% python3 -q
>>> import numpy as np
>>> np.set_printoptions(suppress=True, linewidth=120)
>>> K = np.loadtxt("layer16.csv", delimiter=",")
>>> K
array([[1., 1., 2., 0., 3., 2., 1., 3., 2., 0.],
       [2., 2., 0., 2., 0., 3., 0., 0., 3., 1.],
       [3., 1., 3., 3., 0., 1., 0., 2., 2., 0.],
       [1., 0., 3., 2., 2., 0., 3., 1., 3., 0.],
       [3., 2., 1., 2., 0., 2., 1., 3., 2., 1.],
       [1., 3., 3., 2., 0., 3., 3., 2., 1., 0.],
       [0., 0., 2., 3., 1., 3., 0., 2., 2., 2.],
       [1., 2., 0., 2., 2., 3., 3., 2., 3., 1.],
       [0., 1., 0., 3., 1., 1., 2., 0., 1., 2.],
       [0., 0., 0., 0., 0., 0., 0., 0., 0., 2.]])
>>> U, sigma, vt = np.linalg.svd(K)
>>> np.argmax(sigma[:-1] / (sigma[1:] + 1e-6)) + 1
np.int64(9)
>>> sigma.round(2)
array([15.29,  4.92,  4.61,  3.92,  3.64,  3.12,  2.28,  1.44,  1.01,  0.02])
>>> A2 = U[:, :9] @ np.diag(sigma[:9]) @ vt[:9]
>>> np.linalg.matrix_rank(A2)
np.int64(9)
>>> round(np.linalg.norm(K - A2) / np.linalg.norm(K), 2)
np.float64(0.0)
>>> round(np.linalg.norm(K - A2, 2), 2), round(sigma[9], 2)
(np.float64(0.02), np.float64(0.02))
>>> round(np.abs(K - A2).max(), 2)
np.float64(0.01)
>>> np.argsort(-np.linalg.norm(K, axis=0).round(6), kind="stable")[:3]
array([3, 5, 8])
>>> np.linalg.cond(K) > 100
np.True_
>>> np.round(np.abs(np.linalg.svd(K)[2][-1]), 2) + 0
array([0.51, 0.52, 0.  , 0.05, 0.14, 0.43, 0.25, 0.24, 0.39, 0.  ])
>>> [round(float(x), 2) for x in np.linalg.svd(K, compute_uv=False)[:3]]
[15.29, 4.92, 4.61]
>>> round(np.log10(np.linalg.cond(K)))
3
>>> O, r_ = np.linalg.qr(K)
>>> np.round(abs(r_[0, 0]), 2), round(float(np.linalg.norm(K[:, 0])), 2)
(np.float64(5.1), 5.1)
>>> O.shape, r_.shape
((10, 10), (10, 10))
>>> np.allclose(r_.T @ r_, K.T @ K)
True
>>> E = np.load("w.npy")
>>> E
array([[-0.62, -0.53, -0.56, -0.79, -0.39],
       [-0.58, -0.65, -0.53, -0.63, -0.36],
       [ 0.56,  0.66,  0.49,  0.66,  0.19],
       [-6.21, -6.37, -6.18, -6.21, -3.1 ],
       [ 1.83,  1.77,  1.6 ,  1.63,  0.68],
       [ 0.95,  1.1 ,  1.02,  1.02,  0.67],
       [ 2.24,  2.06,  2.26,  2.23,  1.03],
       [-1.42, -1.54, -1.49, -1.79, -0.74],
       [ 2.16,  2.13,  2.08,  2.2 ,  1.25],
       [ 0.69,  0.45,  0.62,  0.54,  0.37],
       [ 0.97,  1.21,  1.08,  1.16,  0.73],
       [ 0.77,  0.93,  0.88,  0.89,  0.39],
       [ 3.9 ,  3.92,  4.  ,  3.83,  2.16],
       [ 0.98,  1.  ,  0.92,  0.95,  0.35],
       [-2.06, -2.19, -2.28, -2.09, -1.25],
       [-1.73, -1.71, -1.78, -1.79, -0.7 ],
       [-1.73, -1.75, -1.81, -1.84, -1.14]])
>>> Xs = E - E.mean(axis=0)
>>> vecs = np.linalg.svd(Xs)[2][:1]
>>> A2 = Xs - Xs @ vecs.T @ vecs
>>> round(float(np.linalg.norm(A2) / np.linalg.norm(Xs)), 2)
0.04
>>> np.round(np.diag(vecs.T @ vecs), 2)
array([0.23, 0.24, 0.23, 0.24, 0.06])
>>> np.round(A2.std(axis=0), 2)
array([0.08, 0.08, 0.06, 0.08, 0.13])
>>> np.round((Xs @ vecs.T).std(axis=0), 2)
array([4.63])
>>> np.linalg.norm(A2, axis=1).round(6).argmax()
np.int64(4)
>>> vec = np.array([3, -1, -2, -1, 0])
>>> rhs = E @ vec
>>> b, lr = np.zeros(5), 1 / np.linalg.norm(E, 2) ** 2
>>> for i in range(5):
...     b -= lr * E.T @ (E @ b - rhs)
...     if i % 1 == 0: print(i, round(np.linalg.norm(E @ b - rhs), 2))
... 
0 1.23
1 1.23
2 1.23
3 1.23
4 1.23
>>> b.round(2)
array([-0.23, -0.25, -0.24, -0.24, -0.13])
